>>> import numpy as np
>>> from numpy import linalg as LA
>>> np.set_printoptions(suppress=True, linewidth=100)
>>> E = np.loadtxt("data.csv", delimiter=",")
>>> E
array([[ 7.,  8.,  8.,  5.,  2.],
       [ 1.,  0., 24.,  0.,  6.],
       [ 1.,  4., 28.,  3.,  7.],
       [ 8.,  8., 16.,  1.,  4.],
       [ 8.,  7., 32.,  6.,  8.],
       [ 7.,  5.,  4.,  8.,  1.],
       [ 2.,  7., 20.,  7.,  5.]])
>>> # rows and columns are dependent
>>> U, sigma, Vh = LA.svd(E)
>>> print(np.argmax(sigma[:-1] / (sigma[1:] + 1e-6)) + 1)
4
>>> sigma.round(2) + 0
array([60.64, 16.22,  6.54,  3.91,  0.  ])
>>> other = U[:, :4] @ np.diag(sigma[:4]) @ Vh[:4]
>>> other.round(2) + 0
array([[ 7.,  8.,  8.,  5.,  2.],
       [ 1.,  0., 24.,  0.,  6.],
       [ 1.,  4., 28.,  3.,  7.],
       [ 8.,  8., 16.,  1.,  4.],
       [ 8.,  7., 32.,  6.,  8.],
       [ 7.,  5.,  4.,  8.,  1.],
       [ 2.,  7., 20.,  7.,  5.]])
>>> round(float(np.abs(E - other).max()), 2)
0.0
>>> LA.matrix_rank(E, rtol=0.05)
np.int64(4)
>>> round(float(LA.norm(E - other, 2)), 2), round(float(sigma[4]), 2)
(0.0, 0.0)
>>> LA.matrix_rank(E, rtol=0.1)
np.int64(3)
>>> print([round(float(x), 2) for x in LA.svd(E, compute_uv=False)[:3]])
[60.64, 16.22, 6.54]
>>> round(float(LA.norm(E, 2) / LA.norm(E)), 2)
0.96
>>> np.argsort(-LA.norm(E, axis=0).round(6), kind="stable")[:3]
array([2, 1, 0])
>>> np.round(E @ LA.pinv(E) @ E, 2) + 0
array([[ 7.,  8.,  8.,  5.,  2.],
       [ 1.,  0., 24.,  0.,  6.],
       [ 1.,  4., 28.,  3.,  7.],
       [ 8.,  8., 16.,  1.,  4.],
       [ 8.,  7., 32.,  6.,  8.],
       [ 7.,  5.,  4.,  8.,  1.],
       [ 2.,  7., 20.,  7.,  5.]])
>>> other = E / np.sqrt((E ** 2).mean(axis=1, keepdims=True))
>>> LA.matrix_rank(other) == LA.matrix_rank(E)
np.True_
>>> mat = np.loadtxt("layer15.csv", delimiter=",")
>>> mat
array([[ 9.,  2.,  8.,  8.],
       [ 0.,  0.,  0.,  0.],
       [ 0.,  0.,  0.,  0.],
       [ 0.,  0.,  0.,  0.],
       [ 5.,  0.,  5.,  3.],
       [ 0.,  0.,  0.,  0.],
       [10.,  1.,  9.,  8.],
       [ 0.,  0.,  0.,  0.],
       [ 9.,  3.,  7., 10.],
       [ 0.,  4.,  2.,  2.],
       [ 0.,  0.,  0.,  0.],
       [10.,  1.,  9.,  8.],
       [ 0.,  4.,  2.,  2.],
       [ 5.,  0.,  5.,  3.],
       [ 0.,  0.,  0.,  0.],
       [ 5.,  1.,  4.,  5.],
       [ 9.,  3.,  7., 10.],
       [ 0.,  0.,  0.,  0.],
       [ 0.,  4.,  2.,  2.],
       [ 0.,  0.,  0.,  0.],
       [ 9.,  2.,  8.,  8.],
       [ 4.,  2.,  3.,  5.],
       [ 5.,  5.,  6.,  7.],
       [ 4.,  2.,  3.,  5.],
       [ 9.,  3.,  7., 10.],
       [ 0.,  4.,  2.,  2.],
       [ 5.,  1.,  4.,  5.],
       [ 5.,  0.,  5.,  3.],
       [ 0.,  4.,  2.,  2.],
       [ 0.,  0.,  0.,  0.],
       [ 5.,  0.,  5.,  3.]])
>>> # rows 1 and 2 are equal
>>> x = np.array([0, 3, 0, 2])
>>> target = mat @ x
>>> target
array([22.,  0.,  0.,  0.,  6.,  0., 19.,  0., 29., 16.,  0., 19., 16.,  6.,  0., 13., 29.,  0.,
       16.,  0., 22., 16., 29., 16., 29., 16., 13.,  6., 16.,  0.,  6.])
>>> print(np.round(LA.pinv(mat) @ mat, 2) + 0)
[[1. 0. 0. 0.]
 [0. 1. 0. 0.]
 [0. 0. 1. 0.]
 [0. 0. 0. 1.]]
>>> rng = np.random.default_rng(7695)
>>> target = target + 0.02 * rng.normal(size=31)
>>> target.round(2) + 0
array([22.02, -0.02, -0.01, -0.03,  5.99, -0.01, 18.98, -0.01, 29.  , 15.97,  0.  , 19.  , 16.01,
        5.99,  0.02, 13.  , 29.01,  0.  , 16.  , -0.02, 21.97, 16.03, 28.99, 16.04, 29.03, 16.  ,
       13.  ,  5.99, 16.  ,  0.  ,  6.02])
>>> coef, *_ = LA.lstsq(mat, target)
>>> print(coef.round(2))
[ 0.09  3.05 -0.06  1.95]
>>> coef.round()
array([ 0.,  3., -0.,  2.])
>>> [round(float(LA.norm(LA.solve(mat.T @ mat + lam * np.eye(4), mat.T @ target))), 2) for lam in (0, 1, 10, 100)]
[3.62, 3.56, 3.32, 2.28]
>>> q, _ = LA.qr(np.array([[-1.1, 0.5, -0.5, -1.0, -0.5, -1.3, 1.5],
...     [-2.5, -2.3, 1.4, 0.3, 1.7, 0.7, -1.8],
...     [1.6, 0.2, -0.7, 1.3, -0.2, 0.6, -0.2],
...     [-0.2, -1.2, 0.2, 2.2, 2.1, -0.9, -1.2],
...     [2.1, 0.5, 1.4, 1.3, 0.2, -0.1, 1.8],
...     [0.5, -0.6, 0.1, 0.0, -1.3, -0.6, 0.3],
...     [1.2, 1.2, 1.4, 0.5, -0.9, 0.5, 0.5]]))
>>> F = q[:, :5]
>>> F.round(2)
array([[-0.27,  0.46, -0.04, -0.22,  0.35],
       [-0.62, -0.47,  0.45,  0.06,  0.07],
       [ 0.4 , -0.26, -0.39, -0.22,  0.28],
       [-0.05, -0.49, -0.07, -0.73,  0.09],
       [ 0.52, -0.23,  0.46,  0.06, -0.37],
       [ 0.12, -0.37, -0.09,  0.55,  0.63],
       [ 0.3 ,  0.27,  0.64, -0.24,  0.51]])
>>> # columns are unit length and at right angles
>>> z = rng.permutation(5)
>>> other = F[:, z] * rng.choice([-1, 1], 5)
>>> print(other.round(2))
[[ 0.27 -0.22  0.35  0.46  0.04]
 [ 0.62  0.06  0.07 -0.47 -0.45]
 [-0.4  -0.22  0.28 -0.26  0.39]
 [ 0.05 -0.73  0.09 -0.49  0.07]
 [-0.52  0.06 -0.37 -0.23 -0.46]
 [-0.12  0.55  0.63 -0.37  0.09]
 [-0.3  -0.24  0.51  0.27 -0.64]]
>>> U, _, Vh = LA.svd(F.T @ other)
>>> np.round(LA.lstsq(F, other)[0], 2) + 0
array([[-1.,  0.,  0.,  0.,  0.],
       [ 0.,  0.,  0.,  1.,  0.],
       [ 0.,  0.,  0.,  0., -1.],
       [ 0.,  1.,  0.,  0.,  0.],
       [ 0.,  0.,  1.,  0.,  0.]])
>>> print(np.round(U @ Vh, 2) + 0)
[[-1.  0.  0.  0.  0.]
 [ 0.  0.  0.  1.  0.]
 [ 0.  0.  0.  0. -1.]
 [ 0.  1.  0.  0.  0.]
 [ 0.  0.  1.  0.  0.]]
